% python3 -q
>>> import numpy as np
>>> from numpy import linalg as LA
>>> np.set_printoptions(suppress=True, linewidth=160)
>>> K = np.load("run12.npy")
>>> K
array([[15.9 , 13.53, 15.44,  9.72, 24.25, 26.92, 10.44, 11.22,  8.11, 12.41],
       [ 9.95,  6.89,  8.16,  9.36, 14.53, 17.84,  5.  ,  7.51,  4.54,  9.62],
       [ 0.02, -0.03,  0.39, -0.21,  0.06, -0.06, -0.01,  0.11, -0.3 , -0.01],
       [14.29,  7.08,  9.14, 16.83, 21.27, 27.05,  5.09, 13.11,  3.99, 17.68],
       [19.37, 13.94, 15.44, 18.18, 30.2 , 35.98, 10.21, 16.08,  8.15, 19.86],
       [10.23,  7.08,  8.17,  9.07, 14.99, 17.69,  5.12,  7.97,  4.08, 10.32],
       [ 9.94,  6.94,  8.01,  9.06, 14.5 , 18.09,  5.16,  8.34,  3.96,  9.41],
       [ 6.01,  6.55,  6.96,  0.74,  9.89,  8.91,  5.65,  3.38,  3.84,  2.07],
       [ 3.9 ,  0.14,  0.73,  7.87,  6.01,  9.34, -0.37,  4.51,  0.12,  8.43],
       [ 7.71, -0.34,  1.98, 15.95, 12.  , 18.26, -0.26, 10.34,  0.14, 16.26],
       [19.56, 14.13, 16.3 , 17.83, 29.66, 35.83,  9.74, 15.5 ,  7.71, 20.76],
       [15.84, 13.78, 15.27, 10.17, 24.63, 26.87, 10.21, 10.91,  7.9 , 12.25],
       [ 7.55,  0.2 ,  2.68, 15.9 , 12.3 , 18.07, -0.25, 10.06, -0.27, 15.69],
       [ 9.72,  7.08,  8.07,  8.73, 14.54, 17.98,  5.91,  7.96,  3.96, 10.42],
       [20.15, 13.83, 15.51, 17.91, 29.89, 36.05, 10.35, 16.3 ,  7.97, 19.71],
       [11.74, 14.47, 14.05,  2.3 , 18.12, 17.9 ,  9.95,  5.97,  7.97,  4.  ]])
>>> q, Rm = LA.qr(K)
>>> np.allclose(Rm.T @ Rm, K.T @ K)
True
>>> np.round(q.T @ q, 2) + 0
array([[1., 0., 0., 0., 0., 0., 0., 0., 0., 0.],
       [0., 1., 0., 0., 0., 0., 0., 0., 0., 0.],
       [0., 0., 1., 0., 0., 0., 0., 0., 0., 0.],
       [0., 0., 0., 1., 0., 0., 0., 0., 0., 0.],
       [0., 0., 0., 0., 1., 0., 0., 0., 0., 0.],
       [0., 0., 0., 0., 0., 1., 0., 0., 0., 0.],
       [0., 0., 0., 0., 0., 0., 1., 0., 0., 0.],
       [0., 0., 0., 0., 0., 0., 0., 1., 0., 0.],
       [0., 0., 0., 0., 0., 0., 0., 0., 1., 0.],
       [0., 0., 0., 0., 0., 0., 0., 0., 0., 1.]])
>>> q.shape, Rm.shape
((16, 10), (10, 10))
>>> round(float(abs(Rm[0, 0])), 2), np.round(LA.norm(K[:, 0]), 2)
(50.74, np.float64(50.74))
>>> out = K / np.sqrt((K ** 2).mean(axis=1, keepdims=True))
>>> LA.matrix_rank(out) == LA.matrix_rank(K)
np.True_
>>> LA.matrix_rank(K - K.mean(axis=1, keepdims=True))
np.int64(9)
>>> np.round(LA.norm(out, axis=1), 2)
array([3.16, 3.16, 3.16, 3.16, 3.16, 3.16, 3.16, 3.16, 3.16, 3.16, 3.16, 3.16, 3.16, 3.16, 3.16, 3.16])
>>> rng = np.random.default_rng(703501)
>>> idx = rng.permutation(10)
>>> out = K[:, idx] * rng.choice([-1, 1], 10)
>>> out
array([[ 13.53,  10.44, -26.92,  -8.11,  15.9 ,   9.72,  24.25,  11.22,  12.41, -15.44],
       [  6.89,   5.  , -17.84,  -4.54,   9.95,   9.36,  14.53,   7.51,   9.62,  -8.16],
       [ -0.03,  -0.01,   0.06,   0.3 ,   0.02,  -0.21,   0.06,   0.11,  -0.01,  -0.39],
       [  7.08,   5.09, -27.05,  -3.99,  14.29,  16.83,  21.27,  13.11,  17.68,  -9.14],
       [ 13.94,  10.21, -35.98,  -8.15,  19.37,  18.18,  30.2 ,  16.08,  19.86, -15.44],
       [  7.08,   5.12, -17.69,  -4.08,  10.23,   9.07,  14.99,   7.97,  10.32,  -8.17],
       [  6.94,   5.16, -18.09,  -3.96,   9.94,   9.06,  14.5 ,   8.34,   9.41,  -8.01],
       [  6.55,   5.65,  -8.91,  -3.84,   6.01,   0.74,   9.89,   3.38,   2.07,  -6.96],
       [  0.14,  -0.37,  -9.34,  -0.12,   3.9 ,   7.87,   6.01,   4.51,   8.43,  -0.73],
       [ -0.34,  -0.26, -18.26,  -0.14,   7.71,  15.95,  12.  ,  10.34,  16.26,  -1.98],
       [ 14.13,   9.74, -35.83,  -7.71,  19.56,  17.83,  29.66,  15.5 ,  20.76, -16.3 ],
       [ 13.78,  10.21, -26.87,  -7.9 ,  15.84,  10.17,  24.63,  10.91,  12.25, -15.27],
       [  0.2 ,  -0.25, -18.07,   0.27,   7.55,  15.9 ,  12.3 ,  10.06,  15.69,  -2.68],
       [  7.08,   5.91, -17.98,  -3.96,   9.72,   8.73,  14.54,   7.96,  10.42,  -8.07],
       [ 13.83,  10.35, -36.05,  -7.97,  20.15,  17.91,  29.89,  16.3 ,  19.71, -15.51],
       [ 14.47,   9.95, -17.9 ,  -7.97,  11.74,   2.3 ,  18.12,   5.97,   4.  , -14.05]])
>>> U, _, Vh = LA.svd(K.T @ out)
>>> np.round(LA.lstsq(K, out)[0], 2) + 0
array([[ 0.,  0.,  0.,  0.,  1.,  0.,  0.,  0.,  0.,  0.],
       [ 1.,  0.,  0.,  0.,  0.,  0.,  0.,  0.,  0.,  0.],
       [ 0.,  0.,  0.,  0.,  0.,  0.,  0.,  0.,  0., -1.],
       [ 0.,  0.,  0.,  0.,  0.,  1.,  0.,  0.,  0.,  0.],
       [ 0.,  0.,  0.,  0.,  0.,  0.,  1.,  0.,  0.,  0.],
       [ 0.,  0., -1.,  0.,  0.,  0.,  0.,  0.,  0.,  0.],
       [ 0.,  1.,  0.,  0.,  0.,  0.,  0.,  0.,  0.,  0.],
       [ 0.,  0.,  0.,  0.,  0.,  0.,  0.,  1.,  0.,  0.],
       [ 0.,  0.,  0., -1.,  0.,  0.,  0.,  0.,  0.,  0.],
       [ 0.,  0.,  0.,  0.,  0.,  0.,  0.,  0.,  1.,  0.]])
>>> out = np.array([[2, 9],
...     [-5, -2],
...     [-5, 2],
...     [-6, 4],
...     [-7, -4],
...     [4, -4],
...     [-6, 2],
...     [-2, 6],
...     [-2, 7],
...     [-7, 9]])
>>> LA.matrix_rank(K @ out)
np.int64(2)
>>> LA.matrix_rank(np.vstack([K, out.T]))
np.int64(10)
